$ ipython --no-banner

In [1]: import numpy as np

In [2]: from numpy import linalg as LA

In [3]: np.set_printoptions(precision=2, suppress=True, linewidth=140, floatmode="fixed")

In [4]: def rnd(a):
   ...:     return np.round(a, 2) + 0
   ...: 

In [5]: M = np.loadtxt("arr.csv", delimiter=",")

In [6]: print(M)
[[ 9.00  2.00  0.00  0.00  0.00  0.00  0.00  0.00  0.00  0.00  0.00  0.00  0.00]
 [ 2.00 -5.00  2.00  0.00  0.00  0.00  0.00  0.00  0.00  0.00  0.00  0.00  0.00]
 [ 0.00  2.00  1.00  2.00  0.00  0.00  0.00  0.00  0.00  0.00  0.00  0.00  0.00]
 [ 0.00  0.00  2.00 -3.00  2.00  0.00  0.00  0.00  0.00  0.00  0.00  0.00  0.00]
 [ 0.00  0.00  0.00  2.00  3.00  2.00  0.00  0.00  0.00  0.00  0.00  0.00  0.00]
 [ 0.00  0.00  0.00  0.00  2.00  3.00  2.00  0.00  0.00  0.00  0.00  0.00  0.00]
 [ 0.00  0.00  0.00  0.00  0.00  2.00  0.00  2.00  0.00  0.00  0.00  0.00  0.00]
 [ 0.00  0.00  0.00  0.00  0.00  0.00  2.00 -6.00  2.00  0.00  0.00  0.00  0.00]
 [ 0.00  0.00  0.00  0.00  0.00  0.00  0.00  2.00  1.00  2.00  0.00  0.00  0.00]
 [ 0.00  0.00  0.00  0.00  0.00  0.00  0.00  0.00  2.00  7.00  2.00  0.00  0.00]
 [ 0.00  0.00  0.00  0.00  0.00  0.00  0.00  0.00  0.00  2.00  3.00  2.00  0.00]
 [ 0.00  0.00  0.00  0.00  0.00  0.00  0.00  0.00  0.00  0.00  2.00  5.00  2.00]
 [ 0.00  0.00  0.00  0.00  0.00  0.00  0.00  0.00  0.00  0.00  0.00  2.00  4.00]]

In [7]: rng = np.random.default_rng(933663)

In [8]: idx = rng.permutation(13)

In [9]: Y = M[:, idx] * rng.choice([-1, 1], 13)

In [10]: print(Y)
[[-0.00  0.00 -0.00  0.00 -9.00  0.00  0.00 -0.00  0.00  0.00  2.00  0.00 -0.00]
 [-2.00  0.00 -0.00  0.00 -2.00  0.00  0.00 -0.00  0.00  0.00 -5.00  0.00 -0.00]
 [-1.00  0.00 -0.00  0.00 -0.00  0.00  0.00 -0.00  0.00  2.00  2.00  0.00 -0.00]
 [-2.00  0.00 -0.00  0.00 -0.00  0.00  0.00 -0.00  2.00 -3.00  0.00  0.00 -0.00]
 [-0.00  0.00 -0.00  0.00 -0.00  0.00  0.00 -0.00  3.00  2.00  0.00  0.00 -2.00]
 [-0.00  0.00 -0.00  0.00 -0.00  0.00  2.00 -0.00  2.00  0.00  0.00  0.00 -3.00]
 [-0.00  0.00 -2.00  0.00 -0.00  0.00  0.00 -0.00  0.00  0.00  0.00  0.00 -2.00]
 [-0.00  0.00  6.00  0.00 -0.00  2.00  2.00 -0.00  0.00  0.00  0.00  0.00 -0.00]
 [-0.00  0.00 -2.00  0.00 -0.00  1.00  0.00 -2.00  0.00  0.00  0.00  0.00 -0.00]
 [-0.00  0.00 -0.00  2.00 -0.00  2.00  0.00 -7.00  0.00  0.00  0.00  0.00 -0.00]
 [-0.00  0.00 -0.00  3.00 -0.00  0.00  0.00 -2.00  0.00  0.00  0.00  2.00 -0.00]
 [-0.00  2.00 -0.00  2.00 -0.00  0.00  0.00 -0.00  0.00  0.00  0.00  5.00 -0.00]
 [-0.00  4.00 -0.00  0.00 -0.00  0.00  0.00 -0.00  0.00  0.00  0.00  2.00 -0.00]]

In [11]: Uu, _, vt = LA.svd(M.T @ Y)

In [12]: print(idx)
[ 2 12  7 10  0  8  6  9  4  3  1 11  5]
